$ python3 -q
>>> import numpy as np
>>> np.set_printoptions(precision=2, suppress=True, linewidth=140)
>>> def rnd(a):
...     return np.round(a, 2) + 0
... 
>>> data = np.minimum.outer(np.arange(1, 3), np.arange(1, 3)) * -2
>>> data
array([[-2, -2],
       [-2, -4]])
>>> gram = data.T @ data
>>> np.trace(gram), (data ** 2).sum()
(np.int64(28), np.int64(28))
>>> np.allclose(gram, gram.T)
True
>>> x = np.array([-1, -5])
>>> data @ np.eye(2)[1]
array([-2., -4.])
>>> data @ np.ones(2)
array([-4., -6.])
>>> np.einsum("ij,j->i", data, x)
array([12, 22])
>>> data @ x
array([12, 22])
>>> (data @ x).argmax()
np.int64(1)
>>> mat = np.load("arr.npy")
>>> mat
array([[-1.2 ,  0.46,  0.89,  1.1 , -2.27,  0.43],
       [-0.1 ,  1.56,  0.27, -1.87, -1.58,  0.7 ],
       [-0.5 , -0.15,  0.91, -0.05,  2.41, -1.44],
       [-1.22,  0.52, -0.15, -0.77,  2.52,  0.51],
       [-2.61,  0.42,  0.95,  0.37,  0.02, -0.99],
       [ 0.37,  0.69, -2.13,  0.  ,  0.12,  1.96],
       [-1.37,  1.33, -0.58, -0.64,  2.02,  0.71],
       [-1.16,  0.61,  1.65,  1.75, -0.31,  1.2 ],
       [-0.36, -1.25, -0.33,  0.15, -2.59, -0.7 ],
       [ 0.11, -1.4 ,  0.99,  2.14,  0.41,  1.15],
       [ 1.34,  1.54,  0.66, -2.  , -0.33,  0.52],
       [ 1.63,  0.78, -0.49,  0.05, -1.36, -1.91],
       [-1.22, -0.45, -1.36,  1.75,  1.52, -0.32],
       [ 0.56,  1.52, -1.18,  0.65,  0.03, -2.14],
       [-1.14, -1.88, -1.07, -1.38, -0.35,  0.99],
       [-1.33,  0.78, -0.8 ,  0.86, -1.52,  1.71],
       [-1.86, -0.3 ,  0.3 , -0.44,  2.2 ,  0.58],
       [ 0.03, -2.04, -0.5 , -0.43, -1.61,  1.34],
       [-1.73, -0.07,  1.04,  0.78,  1.66, -1.24],
       [ 0.85, -0.83, -1.45,  0.1 ,  1.18,  2.02],
       [ 1.46, -1.73, -0.9 ,  1.07, -1.21,  0.69],
       [ 0.68, -0.83,  1.98, -1.45,  0.73, -1.13],
       [ 0.76,  0.96,  1.36,  1.35,  0.65, -1.85],
       [-0.49, -0.12, -0.02,  1.87, -0.09, -2.29]])
>>> proj = mat @ np.linalg.solve(mat.T @ mat, mat.T)
>>> rnd(np.trace(proj))
np.float64(6.0)
>>> rnd(np.linalg.eigvalsh(proj))
array([0., 0., 0., 0., 0., 0., 0., 0., 0., 0., 0., 0., 0., 0., 0., 0., 0., 0., 1., 1., 1., 1., 1., 1.])
>>> np.linalg.matrix_rank(np.eye(24) - proj)
np.int64(18)
>>> np.allclose(proj @ proj, proj)
True
>>> B = data / np.linalg.norm(data, axis=1, keepdims=True)
>>> gram = B @ B.T
>>> rnd(gram[1])
array([0.95, 1.  ])
>>> (np.abs(gram) > 0.9).astype(int)
array([[1, 1],
       [1, 1]])
>>> rnd(np.linalg.norm(B, axis=1))
array([1., 1.])
>>> (gram - 2 * np.eye(2)).round(6).argmax(axis=1)
array([1, 0])
>>> rnd(np.degrees(np.arccos(np.clip(gram[1, 0], -1, 1))))
np.float64(18.43)
>>> x = np.array([4, 4, -4, 3, 2, -9])
>>> target = mat @ x
>>> rnd(np.linalg.lstsq(mat, target)[0])
array([ 4.,  4., -4.,  3.,  2., -9.])
>>> rnd(np.linalg.pinv(mat) @ mat)
array([[1., 0., 0., 0., 0., 0.],
       [0., 1., 0., 0., 0., 0.],
       [0., 0., 1., 0., 0., 0.],
       [0., 0., 0., 1., 0., 0.],
       [0., 0., 0., 0., 1., 0.],
       [0., 0., 0., 0., 0., 1.]])
>>> rng = np.random.default_rng(8346)
>>> target = target + 0.1 * rng.normal(size=24)
>>> rnd(target)
array([-11.64, -10.12,  11.35,  -3.95,  -2.48,  -4.79,  -2.03, -15.22,  -3.73, -12.11,  -2.47,  26.34,  10.04,  34.39, -21.41, -14.7 ,
       -12.09, -22.6 ,   5.45,  -9.62,  -2.96,  -1.04,  23.32,  23.87])
>>> b, *_ = np.linalg.lstsq(mat, target)
>>> b.round()
array([ 4.,  4., -4.,  3.,  2., -9.])
>>> Xs = mat - mat.mean(axis=0)
>>> left, sigma, Vh = np.linalg.svd(Xs, full_matrices=False)
>>> (np.sign(left[:, 0]) == np.sign(left[0, 0])).astype(int)
array([1, 1, 0, 0, 0, 1, 0, 0, 1, 1, 1, 1, 0, 0, 1, 1, 0, 1, 0, 1, 1, 0, 0, 0])
>>> rnd(sigma ** 2 / (sigma ** 2).sum())
array([0.29, 0.23, 0.17, 0.13, 0.11, 0.08])
>>> rnd(Xs.mean(axis=0))
array([0., 0., 0., 0., 0., 0.])
>>> rnd(sigma)
array([7.79, 6.93, 6.  , 5.25, 4.83, 4.02])
>>> rnd(Vh[0] * np.sign(Vh[0, np.abs(Vh[0]).argmax()]))
array([-0.29,  0.2 ,  0.29,  0.09,  0.76, -0.45])
>>> rnd((sigma ** 2).sum() ** 2 / (sigma ** 4).sum())
np.float64(5.07)
>>> np.abs(Vh[0]).argmax()
np.int64(4)
>>> np.abs(left[:, 0]).argmax()
np.int64(2)
